$ python -q
>>> import numpy as np
>>> np.set_printoptions(precision=4, suppress=True, linewidth=140, floatmode="fixed")
>>> tidy = lambda a: np.round(a, 4) + 0
>>> M = np.load("x.npy")
>>> M
array([[ 0.0673,  0.6524,  0.3482,  0.2034, -0.2629,  0.1100,  0.4229,  1.4361, -0.1534],
       [-1.4011, -3.6825, -0.8019, -1.2271, -0.1949, -0.3189, -2.4718, -3.5984,  0.3969],
       [ 0.4014,  1.1190, -0.4013,  0.2419, -0.1012, -0.2419,  0.5997,  0.8000,  0.7954],
       [ 0.3420,  1.5640,  0.2808,  0.5730,  0.2975,  0.0117,  0.8358,  1.6041,  0.0290],
       [-0.8801, -2.6510, -1.1874, -0.3525, -0.4193,  0.2311, -1.9301, -3.1491, -0.1341],
       [ 1.6505,  5.8972,  1.7991,  2.0259, -0.4063,  0.3524,  4.1700,  5.6299, -0.3242],
       [ 0.5345,  0.6469,  0.5563,  0.4287,  0.0810,  0.1595,  0.3800,  0.9704, -0.1815],
       [-0.4996, -1.2930, -0.4469, -0.5124, -0.1348, -0.0664, -0.9295, -0.9688,  0.1101],
       [-1.0092, -3.1958, -0.9326, -0.9857,  0.3357, -0.0502, -2.1973, -3.3220, -0.6920],
       [-0.5731, -0.2428, -0.0561, -0.8725,  0.4458, -0.1449, -0.5165, -0.5766,  0.3916],
       [ 1.3671,  3.2026,  1.4586,  1.1680, -0.1734, -0.1242,  2.0486,  3.1703, -0.0625],
       [ 1.2212,  2.2939,  0.6139,  0.7323,  0.3202,  0.4948,  1.6237,  2.0615,  0.2387],
       [-0.4140, -1.5703, -0.7692, -0.7778, -0.2656,  0.3025, -0.5244, -1.0545, -0.3968],
       [-0.4722, -1.2654, -0.0188, -0.2854, -0.1766, -0.0974, -0.8952, -0.9358, -0.4894],
       [-0.9077, -1.8671,  0.1852, -0.4686,  0.0387, -0.1137, -0.6395, -2.1869,  0.0881],
       [-0.6580, -2.2991, -0.6181, -0.4104,  0.0196, -0.0210, -1.0983, -1.5869,  0.1548],
       [-0.7271, -1.8908, -1.0449, -0.4286,  0.0767,  0.1638, -1.1274, -1.9614, -0.3735],
       [-1.7249, -5.1049, -2.0339, -1.2942,  0.0432, -0.1436, -3.5047, -5.3517, -0.1305],
       [ 0.4693,  1.9120,  0.2599,  0.7470, -0.0714,  0.2135,  1.2410,  1.2737, -0.2536],
       [ 0.4199, -0.4810, -0.5869, -0.6437,  0.4767, -0.1488, -0.4816, -0.5704, -0.3657],
       [-0.0851, -0.5046, -0.1731,  0.4307,  0.0860, -0.1283, -0.2047, -0.1287, -0.0636],
       [-1.6730, -4.6436, -0.9518, -1.6385, -0.2481,  0.0874, -3.5278, -4.4312,  0.0122],
       [ 0.7578,  1.9121,  0.6927,  0.8144,  0.0059,  0.1564,  0.6774,  1.4064,  0.3567],
       [-0.8741, -2.1742, -0.7001, -1.2637, -0.0423,  0.1463, -1.8245, -2.0183,  0.3543],
       [ 1.4517,  4.6241,  0.9922,  1.3501,  0.0579,  0.0084,  2.3688,  4.7325,  0.1597]])
>>> C2 = np.cov(M, rowvar=False)
>>> tidy(np.linalg.eigvalsh(C2)[::-1])
array([20.3871,  0.1497,  0.1302,  0.0983,  0.0758,  0.0649,  0.0425,  0.0364,  0.0211])
>>> tidy(np.polyfit(M[:, 8], M[:, 4], 1))
array([ 0.0257, -0.0079])
>>> np.argwhere(np.triu(np.abs(np.corrcoef(M.T)) > 0.8, 1))
array([[0, 1],
       [0, 2],
       [0, 3],
       [0, 6],
       [0, 7],
       [1, 2],
       [1, 3],
       [1, 6],
       [1, 7],
       [2, 3],
       [2, 6],
       [2, 7],
       [3, 6],
       [3, 7],
       [6, 7]])
>>> np.median(M, axis=0)
array([-0.4140, -0.5046, -0.1731, -0.3525,  0.0059,  0.0084, -0.5165, -0.5766, -0.0625])
